In [1]: import numpy as np

In [2]: np.set_printoptions(precision=2, suppress=True, linewidth=140, legacy="1.25")

In [3]: rd = lambda a: np.round(a, 2) + 0

In [4]: J = np.loadtxt("dump.csv", delimiter=",")

In [5]: J
Out[5]: 
array([[ 0.12, -1.35, -1.38,  2.62],
       [ 0.1 ,  1.05,  0.78, -2.16],
       [ 0.22,  2.42,  2.57, -5.22],
       [-0.03,  0.68,  0.64, -1.06],
       [-0.03,  0.3 ,  0.15, -0.49],
       [ 0.2 , -0.27, -0.33,  0.71],
       [ 0.08,  0.24,  0.32, -0.75],
       [-0.05, -0.29, -0.4 ,  0.87],
       [ 0.22, -0.08, -0.27,  0.59],
       [ 0.1 ,  0.38,  0.14, -0.77],
       [-0.1 ,  0.55,  0.6 , -0.8 ],
       [-0.07,  2.03,  1.8 , -3.61],
       [ 0.02, -0.7 , -0.88,  1.58],
       [-0.11, -1.82, -1.83,  3.55],
       [ 0.04, -0.43, -0.69,  1.13],
       [ 0.14, -0.76, -0.84,  1.48],
       [ 0.04, -0.68, -0.82,  1.49],
       [ 0.07,  2.09,  2.03, -4.03],
       [-0.2 ,  0.96,  0.36, -1.4 ]])

In [6]: rd(np.abs(np.linalg.svd(J)[2][-1]))
Out[6]: array([0.56, 0.57, 0.37, 0.47])

In [7]: np.linalg.cond(J) > 100
Out[7]: False

In [8]: print(np.linalg.matrix_rank(J, rtol=0.1))
1

In [9]: other = np.array([[1, 3], [2, 3], [3, 2], [3, 3]])

In [10]: np.linalg.matrix_rank(J @ other)
Out[10]: 2

In [11]: E = np.loadtxt("out7.csv", delimiter=",")

In [12]: E
Out[12]: 
array([[ 0.,  0.,  0.,  0., -7.],
       [ 0.,  0.,  0.,  0.,  1.],
       [ 0.,  0.,  0.,  0.,  7.],
       [ 0.,  0.,  0.,  0.,  7.],
       [-7.,  1.,  7.,  7.,  0.]])

In [13]: proj = np.triu(np.array([[-3, 3, -1, 2, -1],
    ...:     [1, 1, 2, -1, -3],
    ...:     [-1, 2, -3, 1, -3],
    ...:     [-1, -2, 2, 1, -1],
    ...:     [-2, 2, -1, -1, -1]]), 1) + np.eye(5)

In [14]: other = proj @ E @ np.linalg.inv(proj)

In [15]: proj @ E - E @ proj
Out[15]: 
array([[  7.,  -1.,  -7.,  -7.,  10.],
       [ 21.,  -3., -21., -21.,   7.],
       [ 21.,  -3., -21., -21.,   7.],
       [  7.,  -1.,  -7.,  -7.,   0.],
       [  0.,  21.,  -9.,   8.,  24.]])

In [16]: rd(np.linalg.det(E))
Out[16]: 0.0

In [17]: print(E @ E)
[[ 49.  -7. -49. -49.   0.]
 [ -7.   1.   7.   7.   0.]
 [-49.   7.  49.  49.   0.]
 [-49.   7.  49.  49.   0.]
 [  0.   0.   0.   0. 148.]]

In [18]: print(rd(np.abs(np.linalg.eigvals(E)).max()))
12.17

In [19]: rd(np.sort(np.abs(np.linalg.eigvals(E))))
Out[19]: array([ 0.  ,  0.  ,  0.  , 12.17, 12.17])

In [20]: E.inv()
---------------------------------------------------------------------------
AttributeError                            Traceback (most recent call last)
Cell In[20], line 1
----> 1 E.inv()

AttributeError: 'numpy.ndarray' object has no attribute 'inv'

In [21]: rd(np.linalg.matrix_power(E, 2))
Out[21]: 
array([[ 49.,  -7., -49., -49.,   0.],
       [ -7.,   1.,   7.,   7.,   0.],
       [-49.,   7.,  49.,  49.,   0.],
       [-49.,   7.,  49.,  49.,   0.],
       [  0.,   0.,   0.,   0., 148.]])

In [22]: u = np.array([0, -2, -2])

In [23]: np.polyval(u, E[1])
Out[23]: array([-2., -2., -2., -2., -4.])

In [24]: np.convolve(E[1], u)
Out[24]: array([ 0.,  0.,  0.,  0.,  0., -2., -2.])

In [25]: Z = np.array([[2, 7, 7, -5, 7],
    ...:     [-3, 9, 3, 4, 2],
    ...:     [-5, 0, 2, -5, 2],
    ...:     [-5, 7, 3, -7, -8],
    ...:     [9, -9, 9, 3, -7]])

In [26]: rng = np.random.default_rng(213)

In [27]: M = (rng.random((20, 5)) < 0.25) @ Z

In [28]: M
Out[28]: 
array([[  0,   0,   0,   0,   0],
       [  4,  -9,  11,  -2,  -5],
       [  0,   0,   0,   0,   0],
       [  0,   0,   0,   0,   0],
       [ -5,   0,   2,  -5,   2],
       [ 11,  -2,  16,  -2,   0],
       [  0,   0,   0,   0,   0],
       [  9,  -9,   9,   3,  -7],
       [ 11,  -2,  16,  -2,   0],
       [  6,   0,  12,   7,  -5],
       [  0,   0,   0,   0,   0],
       [  0,   0,   0,   0,   0],
       [  0,   0,   0,   0,   0],
       [ -8,  14,  12, -17,   1],
       [  9,  -9,   9,   3,  -7],
       [ -5,   0,   2,  -5,   2],
       [  6,  -2,  18,  -7,   2],
       [  0,   0,   0,   0,   0],
       [  2,   7,   7,  -5,   7],
       [ -8,   9,   5,  -1,   4]])

In [29]: Z = M[[16, 19]].astype(float)

In [30]: for _ in range(3):
    ...:     z = np.linalg.norm(M[:, None] - Z, axis=-1).argmin(axis=1)
    ...:     Z = np.array([M[z == j].mean(axis=0) for j in range(2)])
    ...: 

In [31]: z
Out[31]: array([1, 0, 1, 1, 1, 0, 1, 0, 0, 0, 1, 1, 1, 1, 0, 1, 0, 1, 1, 1])

In [32]: np.abs(Z[1] - Z[0]).argmax()
Out[32]: 2

In [33]: cov = M.T @ M

In [34]: np.diag(cov)
Out[34]: array([ 674,  581, 1489,  493,  226])

In [35]: np.trace(cov), (M ** 2).sum()
Out[35]: (3463, 3463)

In [36]: rd(np.linalg.eigvalsh(cov)[::-1])
Out[36]: array([1917.96, 1202.31,  177.62,  115.63,   49.47])

In [37]: Ac = M - M.mean(axis=0)

In [38]: V = np.linalg.svd(Ac)[2][:2]

In [39]: other = Ac - Ac @ V.T @ V

In [40]: rd(other.std(axis=0))
Out[40]: array([1.67, 2.  , 0.92, 2.13, 2.11])

In [41]: rd(np.linalg.norm(other) / np.linalg.norm(Ac))
Out[41]: 0.35

In [42]: print(rd(np.cov(Ac @ V.T, rowvar=False)))
[[76.3   0.  ]
 [ 0.   45.55]]

In [43]: rd(np.diag(V.T @ V))
Out[43]: array([0.39, 0.39, 0.77, 0.34, 0.1 ])

In [44]: other = np.c_[M[:, :3] @ np.array([[3, 1, 1], [2, 3, 0], [0, 1, 1]]), np.array([1, 5, 8, 6, 2, 2, 7, 4, 2, 5, 1, 0, 1, 7, 9, 3, 9, 4, 8, 1])]

In [45]: other
Out[45]: 
array([[  0,   0,   0,   1],
       [ -6, -12,  15,   5],
       [  0,   0,   0,   8],
       [  0,   0,   0,   6],
       [-15,  -3,  -3,   2],
       [ 29,  21,  27,   2],
       [  0,   0,   0,   7],
       [  9,  -9,  18,   4],
       [ 29,  21,  27,   2],
       [ 18,  18,  18,   5],
       [  0,   0,   0,   1],
       [  0,   0,   0,   0],
       [  0,   0,   0,   1],
       [  4,  46,   4,   7],
       [  9,  -9,  18,   9],
       [-15,  -3,  -3,   3],
       [ 14,  18,  24,   9],
       [  0,   0,   0,   4],
       [ 20,  30,   9,   8],
       [ -6,  24,  -3,   1]])

In [46]: rd(np.linalg.norm(other - M @ np.linalg.lstsq(M, other)[0], axis=0))
Out[46]: array([ 0.  ,  0.  ,  0.  , 16.29])

In [47]: W0 = np.array([[-1.3, 4.79, -0.58],
    ...:     [-4.54, -1.89, 0.89],
    ...:     [-2.37, -3.64, 2.48],
    ...:     [-3.11, 2.03, 3.35],
    ...:     [-0.06, -4.65, -1.84],
    ...:     [-2.66, 1.27, 4.04],
    ...:     [-2.81, -0.16, -4.14],
    ...:     [-3.19, 1.73, -3.44],
    ...:     [-0.11, 2.98, -4.01],
    ...:     [0.26, 1.81, -4.65],
    ...:     [-4.73, -0.39, 1.56],
    ...:     [0.48, -0.75, 4.92],
    ...:     [-3.39, 2.27, 2.89],
    ...:     [-0.89, -0.36, 4.91],
    ...:     [0.7, -2.6, -4.21]])

In [48]: Ac = W0 - W0.mean(axis=0)

In [49]: V = np.linalg.svd(Ac)[2][:1]

In [50]: other = Ac - Ac @ V.T @ V

In [51]: rd(np.cov(Ac @ V.T, rowvar=False))
Out[51]: 13.35

In [52]: np.linalg.norm(other, axis=1).round(6).argmax()
Out[52]: 4

In [53]: rd((Ac @ V.T).std(axis=0))
Out[53]: array([3.53])

In [54]: mat = np.array([[0.0, 13.34, 12.21],
    ...:     [0.0, 7.96, 7.87],
    ...:     [0.0, 5.52, 5.9],
    ...:     [0.0, 4.58, 5.14],
    ...:     [0.0, 3.51, 4.27],
    ...:     [0.0, 0.32, 1.42],
    ...:     [0.0, -0.13, 0.72],
    ...:     [0.0, -0.07, 0.14],
    ...:     [0.0, 0.15, -0.29],
    ...:     [0.0, 0.49, -1.45],
    ...:     [0.0, 0.5, -1.51],
    ...:     [0.0, 0.52, -1.8],
    ...:     [0.0, 0.31, -3.79],
    ...:     [0.0, -1.41, -8.69],
    ...:     [0.0, -6.09, -17.6],
    ...:     [0.0, -9.27, -22.83]])

In [55]: print(mat)
[[  0.    13.34  12.21]
 [  0.     7.96   7.87]
 [  0.     5.52   5.9 ]
 [  0.     4.58   5.14]
 [  0.     3.51   4.27]
 [  0.     0.32   1.42]
 [  0.    -0.13   0.72]
 [  0.    -0.07   0.14]
 [  0.     0.15  -0.29]
 [  0.     0.49  -1.45]
 [  0.     0.5   -1.51]
 [  0.     0.52  -1.8 ]
 [  0.     0.31  -3.79]
 [  0.    -1.41  -8.69]
 [  0.    -6.09 -17.6 ]
 [  0.    -9.27 -22.83]]

In [56]: # looks like rank 2

In [57]: rd(np.linalg.svd(mat, compute_uv=False))
Out[57]: array([39.56,  9.35,  0.  ])

In [58]: rd(mat.mean(axis=0))
Out[58]: array([ 0.  ,  1.26, -1.27])

In [59]: rd(mat.sum(axis=0))
Out[59]: array([  0.  ,  20.23, -20.29])

In [60]: np.linalg.rank(mat)
---------------------------------------------------------------------------
AttributeError                            Traceback (most recent call last)
Cell In[60], line 1
----> 1 np.linalg.rank(mat)

AttributeError: module 'numpy.linalg' has no attribute 'rank'
